$ ipython --no-banner

In [1]: import numpy as np

In [2]: np.set_printoptions(suppress=True, linewidth=140)

In [3]: def rnd(a):
   ...:     return np.round(a, 3) + 0
   ...: 

In [4]: M = np.load("layer4.npy")

In [5]: print(rnd(M))
[[ 1.     0.     0.     0.     0.   ]
 [ 0.     1.     0.     0.     0.   ]
 [ 0.     0.     0.866  0.     0.5  ]
 [ 0.     0.     0.     1.     0.   ]
 [ 0.     0.    -0.5    0.     0.866]]

In [6]: x = np.array([0, 2, 0, 0, 2])

In [7]: print(rnd(M @ np.eye(5)[4]))
[0.    0.    0.5   0.    0.866]

In [8]: rnd(M @ x)
Out[8]: array([0.   , 2.   , 1.   , 0.   , 1.732])

In [9]: np.sign((M @ x).round(6))
Out[9]: array([0., 1., 1., 0., 1.])

In [10]: x = np.array([3, -2, 2, 1, -3])

In [11]: rnd(np.sort(np.abs(np.degrees(np.angle(np.linalg.eigvals(M))))))
Out[11]: array([ 0.,  0.,  0., 30., 30.])

In [12]: rnd(np.abs(np.linalg.eigvals(M)))
Out[12]: array([1., 1., 1., 1., 1.])

In [13]: 5 - np.linalg.matrix_rank(M - np.eye(5), tol=1e-8)
Out[13]: np.int64(3)

In [14]: rnd(np.linalg.norm(x)), rnd(np.linalg.norm(M @ x))
Out[14]: (np.float64(5.196), np.float64(5.196))

In [15]: M.T @ (M @ x)
Out[15]: array([ 3., -2.,  2.,  1., -3.])

In [16]: rng = np.random.default_rng(654)

In [17]: z = rng.permutation(5)

In [18]: z
Out[18]: array([3, 2, 4, 1, 0])

In [19]: A2 = M[z][:, z]

In [20]: rnd(np.diag(A2))
Out[20]: array([1.   , 0.866, 0.866, 1.   , 1.   ])

In [21]: print(rnd(np.sort(np.abs(np.linalg.eigvals(A2)))))
[1. 1. 1. 1. 1.]

In [22]: rnd(np.linalg.norm(M, 2))
Out[22]: np.float64(1.0)

In [23]: rnd(np.linalg.norm(M[3] - M[0]))
Out[23]: np.float64(1.414)

In [24]: rnd(np.linalg.norm(M[3], 1)), rnd(np.linalg.norm(M[3], np.inf))
Out[24]: (np.float64(1.0), np.float64(1.0))

In [25]: rnd(np.linalg.norm(M, axis=1))
Out[25]: array([1., 1., 1., 1., 1.])

In [26]: print(np.linalg.norm(M, axis=1).argmax())
0

In [27]: rnd(np.linalg.norm(M, "nuc"))
Out[27]: np.float64(5.0)

In [28]: rnd(np.linalg.norm(M, 1)), rnd(np.linalg.norm(M, np.inf))
Out[28]: (np.float64(1.366), np.float64(1.366))

In [29]: M[3] @ M[0]
Out[29]: np.float64(0.0)

In [30]: A = np.load("a.npy")

In [31]: print(A)
[[5 3 7 7 0 3 9]
 [5 9 8 9 6 8 5]
 [0 5 8 8 1 7 1]
 [5 7 6 1 2 9 2]
 [5 7 6 1 2 9 2]]

In [32]: Uu, sv, Vt = np.linalg.svd(A)

In [33]: rnd(sv)
Out[33]: array([32.194,  9.882,  6.949,  4.426,  0.   ])

In [34]: A2 = Uu[:, :4] @ np.diag(sv[:4]) @ Vt[:4]

In [35]: rnd(np.abs(A - A2).max())
Out[35]: np.float64(0.0)

In [36]: rnd(np.linalg.norm(A - A2, 2)), rnd(sv[4])
Out[36]: (np.float64(0.0), np.float64(0.0))

In [37]: cov = A.T @ A

In [38]: np.trace(cov), (A ** 2).sum()
Out[38]: (np.int64(1202), np.int64(1202))

In [39]: rnd(np.linalg.eigvalsh(cov)[::-1])
Out[39]: array([1036.47 ,   97.661,   48.282,   19.588,    0.   ,    0.   ,    0.   ])

In [40]: cov
Out[40]: 
array([[100, 130, 135,  90,  50, 145,  90],
       [130, 213, 217, 156,  87, 242, 105],
       [135, 217, 249, 197,  80, 249, 135],
       [ 90, 156, 197, 196,  66, 167, 120],
       [ 50,  87,  80,  66,  45,  91,  39],
       [145, 242, 249, 167,  91, 284, 110],
       [ 90, 105, 135, 120,  39, 110, 115]])

In [41]: np.diag(cov)
Out[41]: array([100, 213, 249, 196,  45, 284, 115])

In [42]: X = np.loadtxt("run2.csv", delimiter=",")

In [43]: X
Out[43]: 
array([[1.1, 0. , 0. , 2. , 1. , 1. , 2. , 1. , 0. , 1. ],
       [1. , 0.1, 0. , 1. , 2. , 2. , 1. , 1. , 1. , 2. ],
       [2. , 1. , 1.1, 2. , 2. , 0. , 0. , 2. , 0. , 2. ],
       [0. , 0. , 2. , 1.1, 2. , 0. , 2. , 2. , 0. , 0. ],
       [2. , 1. , 2. , 2. , 0.1, 1. , 1. , 1. , 0. , 1. ],
       [2. , 1. , 2. , 2. , 0. , 2.1, 0. , 2. , 2. , 0. ],
       [0. , 0. , 1. , 0. , 0. , 0. , 0.1, 0. , 0. , 2. ],
       [2. , 2. , 0. , 1. , 1. , 1. , 0. , 1.1, 1. , 1. ],
       [1. , 2. , 2. , 0. , 0. , 2. , 0. , 2. , 2.1, 1. ],
       [1. , 0. , 0. , 2. , 1. , 1. , 2. , 1. , 0. , 1.1]])

In [44]: (X - X.T) / 2
Out[44]: 
array([[ 0. , -0.5, -1. ,  1. , -0.5, -0.5,  1. , -0.5, -0.5,  0. ],
       [ 0.5,  0. , -0.5,  0.5,  0.5,  0.5,  0.5, -0.5, -0.5,  1. ],
       [ 1. ,  0.5,  0. ,  0. ,  0. , -1. , -0.5,  1. , -1. ,  1. ],
       [-1. , -0.5,  0. ,  0. ,  0. , -1. ,  1. ,  0.5,  0. , -1. ],
       [ 0.5, -0.5,  0. ,  0. ,  0. ,  0.5,  0.5,  0. ,  0. ,  0. ],
       [ 0.5, -0.5,  1. ,  1. , -0.5,  0. ,  0. ,  0.5,  0. , -0.5],
       [-1. , -0.5,  0.5, -1. , -0.5,  0. ,  0. ,  0. ,  0. ,  0. ],
       [ 0.5,  0.5, -1. , -0.5,  0. , -0.5,  0. ,  0. , -0.5,  0. ],
       [ 0.5,  0.5,  1. ,  0. ,  0. ,  0. ,  0. ,  0.5,  0. ,  0.5],
       [ 0. , -1. , -1. ,  1. ,  0. ,  0.5,  0. ,  0. , -0.5,  0. ]])

In [45]: np.allclose(X @ X.T, X.T @ X)
Out[45]: False

In [46]: np.allclose(X, X.T)
Out[46]: False

In [47]: rnd(np.sort(np.abs(np.linalg.eigvals(X))))
Out[47]: array([0.1  , 0.524, 0.744, 1.587, 1.587, 2.051, 2.102, 2.102, 3.716, 9.809])

In [48]: rnd(np.abs(np.linalg.eigvals(X)).max())
Out[48]: np.float64(9.809)
